% python3 -q
>>> import numpy as np
>>> np.set_printoptions(precision=1, suppress=True, linewidth=140, legacy="1.25")
>>> tidy = lambda a: np.round(a, 1) + 0
>>> J = np.load("data.npy")
>>> print(J)
[[ 3 -1  1 -2  1  0  1]
 [-9  3 -1 -2 -3 -3 -3]
 [ 3 -1  3 -3  0  0  3]
 [ 0  0 -2  2  2  0 -1]
 [ 6 -2 -3 -1  0  2  0]
 [-6  2  1 -1 -1  3  0]
 [-9  3 -3  2 -2  0  0]
 [ 6 -2  2  1  1  1 -3]
 [-6  2 -3  3  0 -1  3]
 [ 0  0  0 -3  3 -2  3]
 [ 0  0  0  0  2  2  1]]
>>> # null space of dimension 1
>>> f = np.array([1, 1])
>>> print(np.correlate(J[8], J[6], "full"))
[  0   0  12 -16  28 -36  75 -34  28 -18 -12  18 -27]
>>> print(np.polyval(f, J[8]))
[-5  3 -2  4  1  0  4]
>>> print(np.linalg.matrix_rank(J, rtol=0.1))
6
>>> w1 = np.array([[0, 0, 0, 2],
...     [1, 0, 2, 2],
...     [1, 1, 2, 0],
...     [1, 2, 1, 2],
...     [1, 2, 1, 1],
...     [0, 0, 1, 0],
...     [1, 0, 2, 0]])
>>> b = np.array([1, 1, 1, 1])
>>> hid = np.maximum(J @ w1 + b, 0)
>>> print((hid > 0).astype(int))
[[1 0 1 1]
 [0 0 0 0]
 [1 0 1 0]
 [1 1 0 1]
 [0 0 0 1]
 [1 0 1 0]
 [1 0 1 0]
 [0 1 0 1]
 [1 1 1 0]
 [1 1 1 0]
 [1 1 1 1]]
>>> print(hid)
[[ 1  0  2  2]
 [ 0  0  0  0]
 [ 3  0  8  0]
 [ 2  7  0  7]
 [ 0  0  0  7]
 [ 2  0  8  0]
 [ 1  0  1  0]
 [ 0  7  0 12]
 [ 6  4  7  0]
 [ 4  1  5  0]
 [ 4  5  7  3]]
>>> print(tidy((hid > 0).mean(axis=0)))
[0.7 0.5 0.6 0.5]
>>> C = np.array([[2, -1, -3], [0, 1, 3], [-2, -2, 1], [1, 0, -3]])
>>> print(hid @ C)
[[  0  -5  -7]
 [  0   0   0]
 [-10 -19  -1]
 [ 11   5  -6]
 [  7   0 -21]
 [-12 -18   2]
 [  0  -3  -2]
 [ 12   7 -15]
 [ -2 -16   1]
 [ -2 -13  -4]
 [ -3 -13   1]]
>>> print(w1 @ C)
[[ 2  0 -6]
 [ 0 -5 -7]
 [-2 -4  2]
 [ 2 -1 -2]
 [ 1 -1  1]
 [-2 -2  1]
 [-2 -5 -1]]
>>> B = J / np.sqrt((J ** 2).mean(axis=1, keepdims=True))
>>> print(np.linalg.matrix_rank(J - J.mean(axis=1, keepdims=True)))
6
>>> print(tidy(B[5]))
[-2.2  0.7  0.4 -0.4 -0.4  1.1  0. ]
>>> print(np.abs(np.diag(np.linalg.qr(J)[1])) > 1e-9)
[ True False  True  True  True  True  True]
>>> print(tidy(J @ np.linalg.pinv(J) @ J))
[[ 3. -1.  1. -2.  1.  0.  1.]
 [-9.  3. -1. -2. -3. -3. -3.]
 [ 3. -1.  3. -3.  0.  0.  3.]
 [ 0.  0. -2.  2.  2.  0. -1.]
 [ 6. -2. -3. -1.  0.  2.  0.]
 [-6.  2.  1. -1. -1.  3.  0.]
 [-9.  3. -3.  2. -2.  0.  0.]
 [ 6. -2.  2.  1.  1.  1. -3.]
 [-6.  2. -3.  3.  0. -1.  3.]
 [ 0.  0.  0. -3.  3. -2.  3.]
 [ 0.  0.  0.  0.  2.  2.  1.]]
>>> print(np.allclose(J[:-1].T @ np.linalg.lstsq(J[:-1].T, J[-1])[0], J[-1]))
True
>>> X = np.load("m.npy")
>>> print(X)
[[  1  -4  16 -64]
 [  1  -3   9 -27]
 [  1  -2   4  -8]
 [  1  -1   1  -1]
 [  1   0   0   0]]
>>> # column 3 is much longer than the rest
>>> print(round(np.log10(np.linalg.cond(X))))
2
>>> print(tidy(np.abs(np.linalg.svd(X)[2][-1])))
[0.2 0.8 0.5 0.1]
>>> hat = X @ np.linalg.solve(X.T @ X, X.T)
>>> print(tidy(hat @ X[:, 2]))
[16.  9.  4.  1.  0.]
>>> print(tidy(hat))
[[ 1.   0.1 -0.1  0.1  0. ]
 [ 0.1  0.8  0.3 -0.2  0.1]
 [-0.1  0.3  0.5  0.3 -0.1]
 [ 0.1 -0.2  0.3  0.8  0.1]
 [ 0.   0.1 -0.1  0.1  1. ]]
>>> print(np.allclose(hat @ hat, hat))
True
>>> print(tidy(np.trace(hat)))
4.0
